% ipython --no-banner

In [1]: import numpy as np

In [2]: import numpy.linalg as la

In [3]: np.set_printoptions(precision=1, suppress=True, linewidth=120)

In [4]: rnd = lambda a: np.round(a, 1) + 0

In [5]: K = np.loadtxt("sample0.csv", delimiter=",")

In [6]: K
Out[6]: 
array([[ -1.3,  -0.7,  -0.2,   3.5,   0.7,   1.1],
       [ -1.9,   0.4,  -7.2,   5.4,   1.6,  -4.6],
       [  0.4,  -0.8,  -5.7,  -0.6,  -0.5,  -3.1],
       [  0.4,  -0.3,   6.1,  -0.2,  -0.1,  -1.3],
       [  1.3,   0.1,  -4.7,  -1.1,   0.4,  -1.7],
       [ -1. ,  -0.4,  -3.6,   1.5,   0.9,  -0.5],
       [ -2.4,   0.7,  -0.6,  -1.1,   0.6,  -2.3],
       [  0.4,  -0.3, -12. ,   2.3,   0.8,   2.4],
       [ -1.2,  -0.5,  -0.5,   3.4,   0.8,   0.2],
       [ -1.6,   0. ,   0.4,  -5.8,   1.7,   5.4],
       [ -3.7,  -0.2,  -1.3,   0. ,  -2. ,   1.1],
       [  0.9,  -0.5,  -3.9,  -0.9,  -1.8,   3.1],
       [  0.9,  -0.1,  -5.5,  -0.9,  -0.1,  -4.4]])

In [7]: idx = K[:, 5] > np.median(K[:, 5])

In [8]: u = K[idx].mean(axis=0) - K[~idx].mean(axis=0)

In [9]: np.argsort(-np.abs(u).round(6), kind="stable")
Out[9]: array([5, 0, 4, 1, 2, 3])

In [10]: idx.astype(int)
Out[10]: array([1, 0, 0, 0, 0, 0, 0, 1, 1, 1, 1, 1, 0])

In [11]: ((K - K.mean(axis=0)) @ u > 0).astype(int)
Out[11]: array([1, 0, 0, 0, 0, 0, 0, 1, 1, 1, 1, 1, 0])

In [12]: rnd(u)
Out[12]: array([-0.8, -0.3,  0.1,  0. , -0.4,  4.8])

In [13]: cen = K - K.mean(axis=0)

In [14]: left, sig, Vt = la.svd(cen, full_matrices=False)

In [15]: rnd(np.abs(Vt[-1]))
Out[15]: array([0.1, 1. , 0. , 0.1, 0.1, 0.1])

In [16]: (np.sign(left[:, 0]) == np.sign(left[0, 0])).astype(int)
Out[16]: array([1, 0, 0, 1, 0, 0, 1, 0, 1, 1, 1, 1, 0])

In [17]: rnd(sig)
Out[17]: array([16. , 11. ,  8.1,  4.7,  3.8,  1. ])

In [18]: np.searchsorted(np.cumsum(sig ** 2) / (sig ** 2).sum(), 0.9) + 1
Out[18]: np.int64(3)

In [19]: la.matrix_rank(cen)
Out[19]: np.int64(6)

In [20]: rnd(sig ** 2 / (sig ** 2).sum())
Out[20]: array([0.5, 0.3, 0.1, 0. , 0. , 0. ])

In [21]: rnd(Vt[0] * np.sign(Vt[0, np.abs(Vt[0]).argmax()]))
Out[21]: array([-0.1,  0. ,  0.9, -0.3,  0. ,  0.2])

In [22]: C2 = np.cov(K, rowvar=False)

In [23]: rnd(np.corrcoef(K[:, 5], K[:, 3])[0, 1])
Out[23]: np.float64(-0.4)

In [24]: np.argsort(-K.std(axis=0).round(6), kind="stable")
Out[24]: array([2, 5, 3, 0, 4, 1])

In [25]: rnd(C2)
Out[25]: 
array([[ 2.3, -0.2, -1.8, -0.6, -0.1, -0.6],
       [-0.2,  0.2,  0. , -0.2,  0.2, -0.4],
       [-1.8,  0. , 19.4, -3.6, -0.4,  2. ],
       [-0.6, -0.2, -3.6,  8. ,  0.6, -3.1],
       [-0.1,  0.2, -0.4,  0.6,  1.3, -0.2],
       [-0.6, -0.4,  2. , -3.1, -0.2,  8.8]])

In [26]: basis = K[[8, 11]].astype(float)

In [27]: for _ in range(3):
    ...:     idx = la.norm(K[:, None] - basis, axis=-1).argmin(axis=1)
    ...:     basis = np.array([K[idx == j].mean(axis=0) for j in range(2)])
    ...: 

In [28]: idx
Out[28]: array([0, 0, 1, 0, 1, 0, 0, 1, 0, 1, 0, 1, 1])

In [29]: rnd(basis)
Out[29]: 
array([[-1.6, -0.1, -1. ,  1.8,  0.4, -0.9],
       [ 0.4, -0.3, -5.2, -1.2,  0.1,  0.3]])

In [30]: rnd(basis[1] - basis[0])
Out[30]: array([ 2. , -0.1, -4.2, -3. , -0.3,  1.2])

In [31]: np.bincount(idx)
Out[31]: array([7, 6])

In [32]: rng = np.random.default_rng(96)

In [33]: X = np.eye(7, dtype=int)[rng.permutation(7)]

In [34]: X
Out[34]: 
array([[0, 0, 0, 1, 0, 0, 0],
       [0, 0, 0, 0, 0, 0, 1],
       [0, 0, 0, 0, 0, 1, 0],
       [0, 1, 0, 0, 0, 0, 0],
       [0, 0, 1, 0, 0, 0, 0],
       [0, 0, 0, 0, 1, 0, 0],
       [1, 0, 0, 0, 0, 0, 0]])

In [35]: other = np.array([[-1, -1], [3, 0], [5, -3], [5, 3], [5, 3], [-2, 2], [4, 0]])

In [36]: la.matrix_rank(np.vstack([X, other.T]))
Out[36]: np.int64(7)

In [37]: other.T @ X.T
Out[37]: 
array([[ 5,  4, -2,  3,  5,  5, -1],
       [ 3,  0,  2,  0, -3,  3, -1]])

In [38]: np.einsum("ik,kj->ji", X, other)
Out[38]: 
array([[ 5,  4, -2,  3,  5,  5, -1],
       [ 3,  0,  2,  0, -3,  3, -1]])

In [39]: la.matrix_rank(X @ other)
Out[39]: np.int64(2)

In [40]: x = np.array([0, -2, -3, -3, 0, 1, 2])

In [41]: rnd(la.norm(x)), rnd(la.norm(X @ x))
Out[41]: (np.float64(5.2), np.float64(5.2))

In [42]: rnd(np.sort(np.abs(np.degrees(np.angle(la.eigvals(X))))))
Out[42]: array([  0.,   0.,  90.,  90., 120., 120., 180.])

In [43]: x = np.array([2, 0, 3, 3, 1, 0, 2])

In [44]: rhs = X @ x

In [45]: b, lr = np.zeros(7), 1 / la.norm(X, 2) ** 2

In [46]: for i in range(3):
    ...:     b -= lr * X.T @ (X @ b - rhs)
    ...:     if i % 1 == 0: print(i, round(la.norm(X @ b - rhs), 1))
    ...: 
0 0.0
1 0.0
2 0.0

In [47]: b
Out[47]: array([2., 0., 3., 3., 1., 0., 2.])
